$ python3 -q
>>> import numpy as np
>>> np.set_printoptions(precision=2, suppress=True, linewidth=120, sign=" ")
>>> F = np.load("data.npy")
>>> print(F)
[[  9  15  12   9]
 [ 15 155  26 -23]
 [ 12  26  68  38]
 [  9 -23  38  35]]
>>> print([round(float(x), 2) for x in np.linalg.svd(F, compute_uv=False)[:3]])
[165.2, 93.79, 8.0]
>>> print(np.round(np.linalg.norm(F, 2) / np.linalg.norm(F), 2))
0.87
>>> left, sig, VT = np.linalg.svd(F)
>>> print(np.argmax(sig[:-1] / (sig[1:] + 1e-6)) + 1)
3
>>> print(sig.round(2) + 0)
[ 165.2    93.79    8.      0.  ]
>>> Y = left[:, :3] @ np.diag(sig[:3]) @ VT[:3]
>>> print(np.linalg.matrix_rank(Y))
3
>>> print(np.linalg.matrix_rank(F, rtol=0.05))
2
>>> print(np.round(np.abs(F - Y).max(), 2))
0.0
>>> Y = np.array([[1, 1], [1, -1]])
>>> rng = np.random.default_rng(57)
>>> feats = np.kron(Y, np.kron(Y, Y))[rng.permutation(8)][:2]
>>> print(feats)
[[ 1 -1  1 -1  1 -1  1 -1]
 [ 1  1 -1 -1  1  1 -1 -1]]
>>> theta = np.radians(36)
>>> Rm = np.eye(8)
>>> Rm[0, 0] = Rm[2, 2] = np.cos(theta)
>>> Rm[0, 2], Rm[2, 0] = -np.sin(theta), np.sin(theta)
>>> print(Rm)
[[ 0.81  0.   -0.59  0.    0.    0.    0.    0.  ]
 [ 0.    1.    0.    0.    0.    0.    0.    0.  ]
 [ 0.59  0.    0.81  0.    0.    0.    0.    0.  ]
 [ 0.    0.    0.    1.    0.    0.    0.    0.  ]
 [ 0.    0.    0.    0.    1.    0.    0.    0.  ]
 [ 0.    0.    0.    0.    0.    1.    0.    0.  ]
 [ 0.    0.    0.    0.    0.    0.    1.    0.  ]
 [ 0.    0.    0.    0.    0.    0.    0.    1.  ]]
>>> Y = feats @ Rm.T
>>> print(round(float(np.linalg.det(Rm)), 2), np.round(np.trace(Rm), 2))
1.0 7.62
>>> print(np.abs(Y - feats).max(axis=0))
[ 0.78  0.    0.78  0.    0.    0.    0.    0.  ]
>>> print(np.allclose(np.linalg.norm(feats, axis=1), np.linalg.norm(Y, axis=1)))
True
>>> Y = np.array([[2, 1], [1, 2], [-2, -2], [-1, 2], [0, -2], [0, 2], [1, 2], [-1, 1]])
>>> print(np.linalg.matrix_rank(np.vstack([feats, Y.T])))
4
>>> print(np.einsum("ij,ij->i", feats, feats))
[ 8  8]
>>> print(np.vstack([feats, Y.T]).shape)
(4, 8)
>>> Y = feats[0, 0] * feats[1:] - np.outer(feats[1:, 0], feats[0])
>>> print(Y)
[[ 0  2 -2  0  0  2 -2  0]]
>>> print(np.flatnonzero(~Y.round(6).any(axis=1)))
[]
>>> print(feats[:, 0] / feats[0, 0])
[ 1.  1.]
>>> print(np.linalg.matrix_rank(Y), np.linalg.matrix_rank(feats))
1 2
>>> K = np.loadtxt("layer1.csv", delimiter=",")
>>> print(K)
[[  5.   0.  26. -17.]
 [-18.  -4. -44.  26.]
 [  0.   0. -20.  16.]
 [  0.   0. -24.  20.]]
>>> def softmax(z):
...     e = np.exp(z - z.max(axis=-1, keepdims=True))
...     return e / e.sum(axis=-1, keepdims=True)
... 
>>> print(np.round(softmax(10 * K[2]), 2) + 0)
[ 0.  0.  0.  1.]
>>> print(softmax(K).sum(axis=1))
[ 1.  1.  1.  1.]
>>> print(np.round(softmax(K[2] + 4), 2) + 0)
[ 0.  0.  0.  1.]
>>> scores = K @ K.T / np.sqrt(4)
>>> print(softmax(scores).round(6).argmax(axis=1))
[ 0  1  1  1]
>>> print(np.round(softmax(scores + np.triu(np.full(scores.shape, -np.inf), 1)), 2) + 0)
[[ 1.  0.  0.  0.]
 [ 0.  1.  0.  0.]
 [ 0.  1.  0.  0.]
 [ 0.  1.  0.  0.]]
>>> m1 = np.array([[0, 1, 1], [1, 0, 1], [1, 1, 0]])
>>> print(m1)
[[ 0  1  1]
 [ 1  0  1]
 [ 1  1  0]]
>>> try:
...     np.linalg.cholesky(m1)
... except np.linalg.LinAlgError as e:
...     print(e)
... 
Matrix is not positive definite
>>> print(np.all(np.linalg.eigvalsh(m1) > 0))
False
